$ python -q
>>> import numpy as np
>>> from numpy import linalg as LA
>>> np.set_printoptions(suppress=True, linewidth=200)
>>> def rnd(a):
...     return np.round(a, 2) + 0
... 
>>> feats = np.load("sample10.npy")
>>> feats
array([[ 0, -2,  5, -4],
       [ 0,  0,  1, -5],
       [ 0,  0,  0,  0],
       [ 0,  0,  0,  0]])
>>> rnd(np.trace(LA.pinv(feats) @ feats))
np.float64(2.0)
>>> np.abs(np.diag(LA.qr(feats)[1])) > 1e-9
array([False, False, False, False])
>>> np.allclose(feats[:-1].T @ LA.lstsq(feats[:-1].T, feats[-1])[0], feats[-1])
True
>>> print(rnd(feats @ LA.pinv(feats) @ feats))
[[ 0. -2.  5. -4.]
 [ 0.  0.  1. -5.]
 [ 0.  0.  0.  0.]
 [ 0.  0.  0.  0.]]
>>> LA.lstsq(feats[:-1].T, feats[-1])[2]
np.int32(2)
>>> np.unique(feats.round(6), axis=0).shape
(3, 4)
>>> rk = LA.matrix_rank(feats)
>>> rk
np.int64(2)
>>> N = LA.svd(feats)[2][rk:].T
>>> [int(LA.matrix_rank(np.delete(feats, i, axis=0))) for i in range(4)]
[1, 1, 2, 2]
>>> LA.matrix_rank(feats.T @ feats), LA.matrix_rank(feats @ feats.T)
(np.int64(2), np.int64(2))
>>> print([int(LA.matrix_rank(feats[:, :j + 1])) for j in range(4)])
[0, 1, 2, 2]
>>> rnd(feats @ N)
array([[0., 0.],
       [0., 0.],
       [0., 0.],
       [0., 0.]])
>>> data = np.load("layer4.npy")
>>> data
array([[  0.52,  -2.93,   9.73, -10.13,  -0.73,  -8.08],
       [  9.76,  -0.61,   0.04,  -7.65,  -7.26, -23.02],
       [ 11.37,  -6.01,   0.06,  -4.76,  -5.66,  -3.8 ],
       [  2.91,   8.25,   3.29,  -1.22,  -3.13,  -3.86],
       [  0.18,   2.61,  -6.67,  -2.76, -13.85,   9.93],
       [ 12.54,   6.95,  11.67,   1.5 ,   6.51,  -7.  ],
       [  3.76,  13.61,  10.46,   6.  ,  -1.28,  -6.16],
       [ -5.32,  -5.8 ,   8.55,  11.49,  -3.98,   1.74],
       [ -7.73,   6.35,   0.82,   2.26,  -2.78, -11.53],
       [  2.24,  -1.49,   9.64,  -3.01,  -3.59,  -8.22],
       [  6.98,  -1.62,  -0.24,   6.45,   0.73, -10.39],
       [  5.51, -28.05, -13.7 ,  -7.71,  -6.5 ,  -1.3 ],
       [  9.65,   0.77,   0.54,   2.9 ,  -6.51,   1.62],
       [  0.72,  -5.12,  -3.24,  -5.  ,  14.16,   3.29],
       [ -0.37,  -9.98,  -0.34,   3.05,  -8.09,   1.2 ],
       [  7.21,   9.64,  -4.22, -19.98,   7.13,   9.05],
       [-10.79,   1.11,  -2.78,  -9.97,  -5.61,  -0.97]])
>>> P = np.triu(np.array([[1, 1, 0, 1], [1, 1, 3, 1], [1, -1, -2, -3], [-1, 0, -3, -3]]), 1) + np.eye(4)
>>> other = P @ feats @ LA.inv(P)
>>> print(np.trace(other), np.trace(feats))
0.0 0
>>> np.poly(other)
array([1., 0., 0., 0., 0.])
>>> other
array([[ 0., -2., 12., 29.],
       [ 0.,  0.,  1., -2.],
       [ 0.,  0.,  0.,  0.],
       [ 0.,  0.,  0.,  0.]])
>>> print(P @ feats - feats @ P)
[[ 0.  0.  7. 12.]
 [ 0.  0.  0.  3.]
 [ 0.  0.  0.  0.]
 [ 0.  0.  0.  0.]]
>>> rnd(LA.det(other))
np.float64(0.0)
